$ ipython --no-banner

In [1]: import numpy as np

In [2]: np.set_printoptions(precision=1, suppress=True, linewidth=140, floatmode="fixed")

In [3]: data = np.load("data.npy")

In [4]: data
Out[4]: 
array([[ 0.0,  5.0,  0.0,  0.0,  0.0,  0.0,  0.0,  0.0,  0.0],
       [ 5.0,  0.0,  5.0,  0.0,  0.0,  0.0,  0.0,  0.0,  0.0],
       [ 0.0,  5.0,  1.0,  5.0,  0.0,  0.0,  0.0,  0.0,  0.0],
       [ 0.0,  0.0,  5.0,  1.0,  5.0,  0.0,  0.0,  0.0,  0.0],
       [ 0.0,  0.0,  0.0,  5.0, -2.0,  5.0,  0.0,  0.0,  0.0],
       [ 0.0,  0.0,  0.0,  0.0,  5.0,  2.0,  5.0,  0.0,  0.0],
       [ 0.0,  0.0,  0.0,  0.0,  0.0,  5.0, -3.0,  5.0,  0.0],
       [ 0.0,  0.0,  0.0,  0.0,  0.0,  0.0,  5.0, -2.0,  5.0],
       [ 0.0,  0.0,  0.0,  0.0,  0.0,  0.0,  0.0,  5.0,  2.0]])

In [5]: B = data / np.linalg.norm(data, axis=1, keepdims=True)

In [6]: gram = B @ B.T

In [7]: np.argwhere(np.triu(np.abs(gram) > 0.95, 1))
Out[7]: array([], shape=(0, 2), dtype=int64)

In [8]: round(float(np.degrees(np.arccos(np.clip(gram[2, 0], -1, 1)))), 1)
Out[8]: 45.6

In [9]: np.linalg.norm(B, axis=1)
Out[9]: array([1.0, 1.0, 1.0, 1.0, 1.0, 1.0, 1.0, 1.0, 1.0])

In [10]: (np.abs(gram) > 0.9).astype(int)
Out[10]: 
array([[1, 0, 0, 0, 0, 0, 0, 0, 0],
       [0, 1, 0, 0, 0, 0, 0, 0, 0],
       [0, 0, 1, 0, 0, 0, 0, 0, 0],
       [0, 0, 0, 1, 0, 0, 0, 0, 0],
       [0, 0, 0, 0, 1, 0, 0, 0, 0],
       [0, 0, 0, 0, 0, 1, 0, 0, 0],
       [0, 0, 0, 0, 0, 0, 1, 0, 0],
       [0, 0, 0, 0, 0, 0, 0, 1, 0],
       [0, 0, 0, 0, 0, 0, 0, 0, 1]])

In [11]: vals, vecs = np.linalg.eigh(data)

In [12]: x0 = np.array([0, 4, 1, -7, -4, 8, -5, 3, 4])

In [13]: np.linalg.eigvalsh(data[1:, 1:])
Out[13]: array([-10.3,  -8.1,  -4.9,  -1.9,   1.9,   5.4,   7.5,   9.4])

In [14]: np.abs(data).sum(axis=1).max(), round(float(np.abs(vals).max()), 1)
Out[14]: (np.float64(13.0), 10.3)

In [15]: np.round(x0 @ data @ x0 / (x0 @ x0), 1), np.round(vals[0], 1), round(float(vals[-1]), 1)
Out[15]: (np.float64(-2.1), np.float64(-10.3), 9.6)

In [16]: A = np.loadtxt("test11.csv", delimiter=",")

In [17]: A
Out[17]: 
array([[ 1.0,  1.0, -3.0,  0.0, -3.0,  2.0, -2.0,  9.0, -2.0,  3.0, -3.0],
       [ 3.0, -3.0,  1.0,  1.0,  3.0, -1.0, -3.0, -3.0,  1.0,  3.0, -1.0],
       [-2.0, -2.0, -2.0, -2.0,  0.0,  2.0,  3.0,  6.0,  1.0, -3.0,  2.0],
       [-3.0,  3.0, -1.0,  2.0,  2.0,  0.0, -3.0,  3.0, -1.0,  0.0, -3.0],
       [ 3.0,  1.0, -2.0, -3.0, -3.0, -1.0,  1.0,  6.0, -3.0, -2.0,  1.0],
       [-1.0, -1.0, -3.0,  1.0, -3.0, -3.0,  3.0,  9.0,  2.0, -1.0, -2.0]])

In [18]: B = np.array([[2, 0, -1],
    ...:     [2, 0, 2],
    ...:     [0, 1, 1],
    ...:     [2, 0, -2],
    ...:     [-1, 1, 2],
    ...:     [3, -2, 1],
    ...:     [0, -1, 2],
    ...:     [-2, -2, -1],
    ...:     [-2, -1, -1],
    ...:     [-1, 1, 1],
    ...:     [-2, 1, 2]])

In [19]: np.linalg.matrix_rank(np.vstack([A, B.T]))
Out[19]: np.int64(9)

In [20]: np.einsum("ij->j", A)
Out[20]: array([  1.0,  -1.0, -10.0,  -1.0,  -4.0,  -1.0,  -1.0,  30.0,  -2.0,   0.0,  -6.0])

In [21]: np.einsum("ik,kj->ij", A, B)
Out[21]: 
array([[  2.0, -24.0, -20.0],
       [ -1.0,  16.0,  -8.0],
       [-21.0, -23.0,   2.0],
       [  4.0,  -4.0,  -6.0],
       [ -4.0, -14.0,  -5.0],
       [-25.0, -26.0, -25.0]])

In [22]: A @ B
Out[22]: 
array([[  2.0, -24.0, -20.0],
       [ -1.0,  16.0,  -8.0],
       [-21.0, -23.0,   2.0],
       [  4.0,  -4.0,  -6.0],
       [ -4.0, -14.0,  -5.0],
       [-25.0, -26.0, -25.0]])

In [23]: np.einsum("ij,ij->i", A, A)
Out[23]: array([131.0,  59.0,  79.0,  55.0,  84.0, 129.0])

In [24]: np.vstack([A, B.T]).shape
Out[24]: (9, 11)

In [25]: B = A / np.sqrt((A ** 2).mean(axis=1, keepdims=True))

In [26]: B[0]
Out[26]: array([ 0.3,  0.3, -0.9,  0.0, -0.9,  0.6, -0.6,  2.6, -0.6,  0.9, -0.9])

In [27]: np.linalg.matrix_rank(B) == np.linalg.matrix_rank(A)
Out[27]: np.True_

In [28]: np.linalg.matrix_rank(A - A.mean(axis=1, keepdims=True))
Out[28]: np.int64(6)

In [29]: r0 = np.array([3, -2])

In [30]: np.polyval(r0, A[5])
Out[30]: array([ -5.0,  -5.0, -11.0,   1.0, -11.0, -11.0,   7.0,  25.0,   4.0,  -5.0,  -8.0])

In [31]: np.convolve(A[5], r0)
Out[31]: array([ -3.0,  -1.0,  -7.0,   9.0, -11.0,  -3.0,  15.0,  21.0, -12.0,  -7.0,  -4.0,   4.0])

In [32]: np.cross(A[5, :3], A[2, :3])
Out[32]: array([-4.0,  4.0,  0.0])

In [33]: np.array([np.convolve(row, r0, "same") for row in A])
Out[33]: 
array([[  3.0,   1.0, -11.0,   6.0,  -9.0,  12.0, -10.0,  31.0, -24.0,  13.0, -15.0],
       [  9.0, -15.0,   9.0,   1.0,   7.0,  -9.0,  -7.0,  -3.0,   9.0,   7.0,  -9.0],
       [ -6.0,  -2.0,  -2.0,  -2.0,   4.0,   6.0,   5.0,  12.0,  -9.0, -11.0,  12.0],
       [ -9.0,  15.0,  -9.0,   8.0,   2.0,  -4.0,  -9.0,  15.0,  -9.0,   2.0,  -9.0],
       [  9.0,  -3.0,  -8.0,  -5.0,  -3.0,   3.0,   5.0,  16.0, -21.0,   0.0,   7.0],
       [ -3.0,  -1.0,  -7.0,   9.0, -11.0,  -3.0,  15.0,  21.0, -12.0,  -7.0,  -4.0]])

In [34]: np.correlate(A[5], A[2], "full")
Out[34]: 
array([ -2.0,   1.0,  -4.0,   4.0, -21.0, -19.0,   7.0, -13.0, -41.0,  14.0,  66.0,  62.0,  32.0,  -7.0, -20.0, -26.0, -26.0, -16.0,   2.0,
         6.0,   4.0])

In [35]: round(float(np.linalg.norm(A)), 1)
Out[35]: 23.2

In [36]: A[:, 11]
Traceback (most recent call last):
  Cell In[36], line 1
    A[:, 11]
IndexError: index 11 is out of bounds for axis 1 with size 11


In [37]: np.zeros(6, 11)
Traceback (most recent call last):
  Cell In[37], line 1
    np.zeros(6, 11)
TypeError: Cannot interpret '11' as a data type


In [38]: A.shape
Out[38]: (6, 11)

In [39]: np.linalg.svd(A, compute_uv=False)
Out[39]: array([17.9,  9.6,  7.2,  6.3,  4.8,  3.4])

In [40]: np.unravel_index(np.abs(A).argmax(), A.shape)
Out[40]: (np.int64(0), np.int64(7))
